$ python3 -q
>>> import numpy as np
>>> import numpy.linalg as la
>>> np.set_printoptions(precision=3, suppress=True, linewidth=100, sign=" ")
>>> def rnd(a):
...     return np.round(a, 3) + 0
... 
>>> A = np.load("sample18.npy")
>>> A
array([[  8,   7, -10,  -3,   0,   1,  -5,   2],
       [ -4,  -5,  10,  -1,   0,  -2,  -1,  -5],
       [  0,  -9,   6,  -3,   0,   0,   3,  -3],
       [  0,  -9,  -6,  -6,  -3,   3,   9,   0],
       [-12,   4,   4,   4,  -2,  -2,   0,  -2],
       [  2, -15,   0,  -5,  -1,   3,  11,   0]])
>>> # null space of dimension 4
>>> rank = la.matrix_rank(A)
>>> rank
np.int64(4)
>>> ns = la.svd(A)[2][rank:].T
>>> [int(la.matrix_rank(A[:i])) for i in range(1, len(A) + 1)]
[1, 2, 3, 4, 4, 4]
>>> [int(la.matrix_rank(A[:, :j + 1])) for j in range(8)]
[1, 2, 3, 4, 4, 4, 4, 4]
>>> rnd(A @ ns)
array([[ 0.,  0.,  0.,  0.],
       [ 0.,  0.,  0.,  0.],
       [ 0.,  0.,  0.,  0.],
       [ 0.,  0.,  0.,  0.],
       [ 0.,  0.,  0.,  0.],
       [ 0.,  0.,  0.,  0.]])
>>> la.matrix_rank(A.T @ A), la.matrix_rank(A @ A.T)
(np.int64(4), np.int64(4))
>>> np.allclose(A[:-1].T @ la.lstsq(A[:-1].T, A[-1])[0], A[-1])
True
>>> try:
...     la.inv(A)
... except la.LinAlgError as e:
...     print(e)
... 
Last 2 dimensions of the array must be square
>>> rnd(np.trace(la.pinv(A) @ A))
np.float64(4.0)
>>> U, s, vt = la.svd(A)
>>> evecs = vt[:(s > 1e-8).sum()]
>>> rng = np.random.default_rng(378)
>>> x0 = A[1] + -1 * A[3] + rng.integers(2) * np.eye(8)[2]
>>> x0
array([ -4.,   4.,  17.,   5.,   3.,  -5., -10.,  -5.])
>>> la.matrix_rank(np.vstack([A, x0]))
np.int64(5)
>>> np.allclose(evecs.T @ evecs @ x0, x0)
False
>>> rnd(np.diag(evecs.T @ evecs))
array([ 0.829,  0.655,  0.765,  0.586,  0.17 ,  0.061,  0.57 ,  0.363])
>>> blk = np.stack([A, 3 * A, A[::-1]])
>>> np.einsum("bij,cij->bc", blk, blk)
array([[  1409,   4227,     84],
       [  4227,  12681,    252],
       [    84,    252,   1409]])
>>> la.matrix_rank(blk)
array([ 4,  4,  4])
>>> la.matrix_rank(A, rtol=0.1)
np.int64(4)
>>> [round(float(x), 3) for x in la.svd(A, compute_uv=False)[:3]]
[27.695, 22.251, 11.031]
>>> rnd(la.norm(A, 2) / la.norm(A))
np.float64(0.738)
>>> out = np.array([[1, 0, 1, -2], [-2, -1, 2, -1], [-1, 1, 2, 2], [-1, -1, 1, -2]])
>>> out[-1] = out[0]
>>> mat = out + 0.1 * np.eye(4)
>>> mat
array([[ 1.1,  0. ,  1. , -2. ],
       [-2. , -0.9,  2. , -1. ],
       [-1. ,  1. ,  2.1,  2. ],
       [ 1. ,  0. ,  1. , -1.9]])
>>> mat.ravel(order="F")
array([ 1.1, -2. , -1. ,  1. ,  0. , -0.9,  1. ,  0. ,  1. ,  2. ,  2.1,  1. , -2. , -1. ,  2. ,
       -1.9])
>>> mat.reshape(4, 5)
Traceback (most recent call last):
  File "<python-input-36>", line 1, in <module>
    mat.reshape(4, 5)
    ~~~~~~~~~~~^^^^^^
ValueError: cannot reshape array of size 16 into shape (4,5)
>>> blk = mat.reshape(4, 2, -1)
>>> np.einsum("ihd,jhd->hij", blk, blk).shape
(2, 4, 4)
>>> blk.sum(axis=1)
array([[ 2.1, -2. ],
       [ 0. , -1.9],
       [ 1.1,  3. ],
       [ 2. , -1.9]])
>>> blk.shape
(4, 2, 2)
>>> x0 = np.array([-6, -1, -9, -4])
>>> h1 = np.maximum(mat @ x0, 0)
>>> h1
array([ 0.,  0.,  0.,  0.])
>>> np.flatnonzero(h1 > 1e-9)
array([], dtype=int64)
>>> mat * (h1 > 1e-9)[:, None]
array([[ 0.,  0.,  0., -0.],
       [-0., -0.,  0., -0.],
       [-0.,  0.,  0.,  0.],
       [ 0.,  0.,  0., -0.]])
>>> rnd(np.tanh(mat @ x0))
array([-1. , -0.8, -1. , -1. ])
>>> [round(float(x), 3) for x in la.svd(mat, compute_uv=False)[:3]]
[3.901, 3.584, 1.995]
>>> rnd(la.norm(mat, 2) / la.norm(mat))
np.float64(0.689)
>>> np.argsort(-la.norm(mat, axis=0).round(6), kind="stable")[:3]
array([ 3,  2,  0])
>>> W1 = np.array([[3, -3, -2, 3, 5],
...     [4, 0, 0, -1, 5],
...     [-2, 0, 0, -5, 0],
...     [3, 0, -5, 1, 0],
...     [5, 2, -3, 3, -5],
...     [0, -3, -5, 4, -3],
...     [-2, -4, 1, -4, -3],
...     [3, 2, 4, 4, 2]])
>>> b = np.array([1, 1, 1, -2, 0])
>>> act = np.maximum(A @ W1 + b, 0)
>>> (act > 0).astype(int)
array([[ 1,  0,  0,  1,  1],
       [ 0,  1,  1,  0,  0],
       [ 0,  0,  1,  0,  0],
       [ 0,  0,  1,  0,  0],
       [ 0,  1,  1,  0,  0],
       [ 0,  0,  1,  0,  0]])
>>> C = np.array([[3, -4, 3], [2, -4, -2], [2, 5, 4], [4, 0, 5], [0, 4, -2]])
>>> (act @ C).round(6).argmax(axis=1)
array([ 0,  0,  1,  1,  0,  1])
>>> W1 @ C
array([[ 11,  10,  12],
       [  8,   4,  -3],
       [-26,   8, -31],
       [  3, -37,  -6],
       [ 25, -63,  24],
       [  0, -25,  12],
       [-28,  17,  -8],
       [ 37,   8,  37]])
>>> act @ C
array([[616,  44, 528],
       [ 32, -37, -14],
       [ 14,  35,  28],
       [ 68, 170, 136],
       [ 96, -75, -18],
       [ 42, 105,  84]])
>>> F = np.array([[4, 8, 6, 6, 9],
...     [3, 2, 1, 5, 1],
...     [8, 8, 4, 7, 4],
...     [5, 2, 8, 9, 4],
...     [0, 1, 3, 3, 1]])
>>> r0 = np.array([1, 6, 1, 2, 3])
>>> out = F + np.outer(r0, np.eye(5)[1])
>>> la.matrix_rank(out - F)
np.int64(1)
>>> la.matrix_rank(la.inv(out) - la.inv(F), tol=1e-8)
np.int64(1)
>>> out
array([[ 4.,  9.,  6.,  6.,  9.],
       [ 3.,  8.,  1.,  5.,  1.],
       [ 8.,  9.,  4.,  7.,  4.],
       [ 5.,  4.,  8.,  9.,  4.],
       [ 0.,  4.,  3.,  3.,  1.]])
>>> rnd(la.det(out) / la.det(F)), rnd(1 + la.solve(F, r0)[1])
(np.float64(1.465), np.float64(1.465))
>>> W0 = np.loadtxt("w.csv", delimiter=",")
>>> W0
array([[-0.159,  0.31 , -1.   , -0.964],
       [ 0.629,  0.909, -0.998,  0.   ],
       [-0.604, -0.876,  0.984, -0.235],
       [-0.94 , -0.99 , -0.894, -0.994],
       [ 0.925,  0.99 , -0.446,  0.972],
       [ 0.937,  0.995, -0.99 ,  0.919],
       [-0.956, -0.993, -0.984, -0.998],
       [ 0.462,  0.664,  0.   ,  0.604],
       [-0.874, -0.987,  0.999, -0.653],
       [ 0.735,  0.876,  0.894,  0.943],
       [ 0.43 ,  0.565,  0.744,  0.735],
       [ 0.129,  0.273, -0.617, -0.04 ],
       [-0.485, -0.414, -0.999, -0.964],
       [ 0.273,  0.38 ,  0.446,  0.493],
       [ 0.53 ,  0.726,  0.235,  0.716],
       [-0.827, -0.922, -0.994, -0.988],
       [-0.854, -0.961, -0.617, -0.964],
       [ 0.129,  0.478, -0.996, -0.653],
       [ 0.808,  0.922,  0.958,  0.974],
       [ 0.254,  0.08 ,  0.998,  0.885],
       [ 0.872,  0.978, -0.744,  0.919],
       [-0.937, -0.992,  0.235, -0.981],
       [ 0.8  ,  0.943,  0.   ,  0.912],
       [ 0.43 ,  0.565,  0.744,  0.735],
       [-0.31 , -0.31 , -0.958, -0.778],
       [ 0.235,  0.617, -0.998, -0.604],
       [-0.974, -0.999,  0.999, -0.945],
       [ 0.254,  0.08 ,  0.998,  0.885],
       [-0.797, -0.961,  0.974, -0.696],
       [-0.706, -0.706, -1.   , -0.993],
       [ 0.84 ,  0.964, -0.446,  0.915],
       [ 0.982,  0.998,  0.999,  1.   ]])
>>> # row 23 repeats row 10
>>> def softmax(z):
...     e = np.exp(z - z.max(axis=-1, keepdims=True))
...     return e / e.sum(axis=-1, keepdims=True)
... 
>>> rnd(softmax(A[4]))
array([ 0.   ,  0.33 ,  0.33 ,  0.33 ,  0.001,  0.001,  0.006,  0.001])
>>> rnd(softmax(A).sum(axis=1))
array([ 1.,  1.,  1.,  1.,  1.,  1.])
>>> rnd(softmax(A[4] + 2))
array([ 0.   ,  0.33 ,  0.33 ,  0.33 ,  0.001,  0.001,  0.006,  0.001])
>>> att = A @ A.T / np.sqrt(8)
>>> rnd(softmax(att)[4] @ A)
array([-12.,   4.,   4.,   4.,  -2.,  -2.,   0.,  -2.])
>>> rnd(softmax(att + np.triu(np.full(att.shape, -np.inf), 1)))
array([[ 1.,  0.,  0.,  0.,  0.,  0.],
       [ 0.,  1.,  0.,  0.,  0.,  0.],
       [ 0.,  0.,  1.,  0.,  0.,  0.],
       [ 0.,  0.,  0.,  1.,  0.,  0.],
       [ 0.,  0.,  0.,  0.,  1.,  0.],
       [ 0.,  0.,  0.,  0.,  0.,  1.]])
>>> softmax(att).round(6).argmax(axis=1)
array([ 0,  1,  5,  5,  4,  5])
